$ python -q
>>> import numpy as np
>>> import numpy.linalg as la
>>> np.set_printoptions(precision=2, suppress=True, linewidth=200)
>>> tidy = lambda a: np.round(a, 2) + 0
>>> m1 = np.loadtxt("data.csv", delimiter=",")
>>> m1
array([[ 4., -3.,  2.,  5.,  2.,  3.,  2.,  0.,  1.],
       [-3.,  4.,  2.,  6.,  0.,  5., -2.,  5., -3.],
       [ 2.,  2., -2.,  2.,  2.,  5.,  2., -1.,  2.],
       [ 5.,  6.,  2., -4.,  2., -3.,  0.,  3.,  1.],
       [ 2.,  0.,  2.,  2., -2.,  4.,  3., -4.,  0.],
       [ 3.,  5.,  5., -3.,  4., -6.,  2.,  0., -4.],
       [ 2., -2.,  2.,  0.,  3.,  2.,  2., -4.,  4.],
       [ 0.,  5., -1.,  3., -4.,  0., -4., -6., -3.],
       [ 1., -3.,  2.,  1.,  0., -4.,  4., -3.,  0.]])
>>> f = np.array([2, 2])
>>> np.correlate(m1[0], m1[5], "full")
array([-16.,  12.,   0., -50.,  30., -38.,   3.,  13., -18.,  20.,  42.,  28.,  35.,  16.,  11.,   5.,   3.])
>>> A = np.load("dump.npy")
>>> A
array([[10,  9,  2,  6],
       [ 9, 18, 15,  8],
       [ 2, 15, 22,  9],
       [ 6,  8,  9,  9]])
>>> U, sv, Vh = la.svd(A)
>>> np.argmax(sv[:-1] / (sv[1:] + 1e-6)) + 1
np.int64(3)
>>> M2 = U[:, :3] @ np.diag(sv[:3]) @ Vh[:3]
>>> la.matrix_rank(A, rtol=0.05)
np.int64(3)
>>> tidy(la.norm(A - M2, 2)), tidy(sv[3])
(np.float64(0.0), np.float64(0.0))
>>> np.allclose(A, A.T)
True
>>> tidy(la.det(A))
np.float64(9.0)
>>> tidy(np.abs(la.eigvals(A)).max())
np.float64(42.47)
>>> np.trace(A)
np.int64(59)
>>> np.allclose(A @ A.T, A.T @ A)
True
>>> (A + A.T) / 2
array([[10.,  9.,  2.,  6.],
       [ 9., 18., 15.,  8.],
       [ 2., 15., 22.,  9.],
       [ 6.,  8.,  9.,  9.]])
>>> A.inv()
Traceback (most recent call last):
  File "<python-input-21>", line 1, in <module>
    A.inv()
    ^^^^^
AttributeError: 'numpy.ndarray' object has no attribute 'inv'
>>> evals, vecs = la.eigh(A)
>>> vec = np.array([-3, -5, -7, 8])
>>> tidy(la.eigvalsh(A[1:, 1:]))
array([ 4.29,  4.88, 39.83])
>>> vec @ A @ vec
np.int64(1662)
>>> (np.sign(vecs[:, -1].round(6)) == np.sign(vecs[0, -1].round(6))).astype(int)
array([1, 1, 1, 1])
>>> tidy(vecs * np.abs(evals) @ vecs.T)
array([[10.,  9.,  2.,  6.],
       [ 9., 18., 15.,  8.],
       [ 2., 15., 22.,  9.],
       [ 6.,  8.,  9.,  9.]])
>>> tidy(vec @ A @ vec / (vec @ vec)), tidy(evals[0]), tidy(evals[-1])
(np.float64(11.31), np.float64(0.0), np.float64(42.47))
>>> np.kron(np.eye(2, dtype=int), A)
array([[10,  9,  2,  6,  0,  0,  0,  0],
       [ 9, 18, 15,  8,  0,  0,  0,  0],
       [ 2, 15, 22,  9,  0,  0,  0,  0],
       [ 6,  8,  9,  9,  0,  0,  0,  0],
       [ 0,  0,  0,  0, 10,  9,  2,  6],
       [ 0,  0,  0,  0,  9, 18, 15,  8],
       [ 0,  0,  0,  0,  2, 15, 22,  9],
       [ 0,  0,  0,  0,  6,  8,  9,  9]])
>>> tidy(la.eigvals(A).sum().real)
np.float64(59.0)
>>> tidy(np.poly(A))
array([    1.,   -59.,   755., -2254.,     9.])
>>> np.einsum("ij,ji->", A, A)
np.int64(1971)
>>> arr = np.loadtxt("block8.csv", delimiter=",")
>>> arr
array([[ 2.,  2.,  3.,  3.,  2., -1., -3., -3.,  3., -3., -2.],
       [-1., -3., -3., -2.,  2.,  1., -1.,  0.,  0.,  2., -1.],
       [ 3.,  1.,  3.,  0.,  1.,  0.,  1., -2.,  0., -2., -2.],
       [-2.,  0.,  2., -1., -2.,  0.,  1.,  2.,  0.,  3.,  0.],
       [ 1., -1.,  3.,  2.,  3., -3., -1.,  0., -3., -3., -1.],
       [-3., -2., -2., -2., -2., -3., -2.,  3.,  3., -1., -3.],
       [-3., -3.,  1.,  0., -3.,  3.,  3., -1., -2.,  2., -2.],
       [-2., -2.,  1., -3., -3., -1.,  2.,  3., -3.,  0.,  0.],
       [-1.,  2., -3., -3., -2.,  1., -2.,  1., -2.,  2.,  3.],
       [-3., -1.,  2.,  1., -1., -2.,  0., -3.,  2., -2.,  1.],
       [ 0.,  1.,  2.,  1.,  2., -3., -3., -2.,  0., -2., -3.]])
>>> Q, Rm = la.qr(arr)
>>> tidy(abs(Rm[0, 0])), tidy(la.norm(arr[:, 0]))
(np.float64(7.14), np.float64(7.14))
>>> tidy(np.abs(np.diag(Rm)))
array([7.14, 4.64, 7.65, 4.38, 3.94, 4.7 , 2.75, 3.87, 5.13, 0.65, 0.79])
>>> tidy(Q.T @ Q)
array([[1., 0., 0., 0., 0., 0., 0., 0., 0., 0., 0.],
       [0., 1., 0., 0., 0., 0., 0., 0., 0., 0., 0.],
       [0., 0., 1., 0., 0., 0., 0., 0., 0., 0., 0.],
       [0., 0., 0., 1., 0., 0., 0., 0., 0., 0., 0.],
       [0., 0., 0., 0., 1., 0., 0., 0., 0., 0., 0.],
       [0., 0., 0., 0., 0., 1., 0., 0., 0., 0., 0.],
       [0., 0., 0., 0., 0., 0., 1., 0., 0., 0., 0.],
       [0., 0., 0., 0., 0., 0., 0., 1., 0., 0., 0.],
       [0., 0., 0., 0., 0., 0., 0., 0., 1., 0., 0.],
       [0., 0., 0., 0., 0., 0., 0., 0., 0., 1., 0.],
       [0., 0., 0., 0., 0., 0., 0., 0., 0., 0., 1.]])
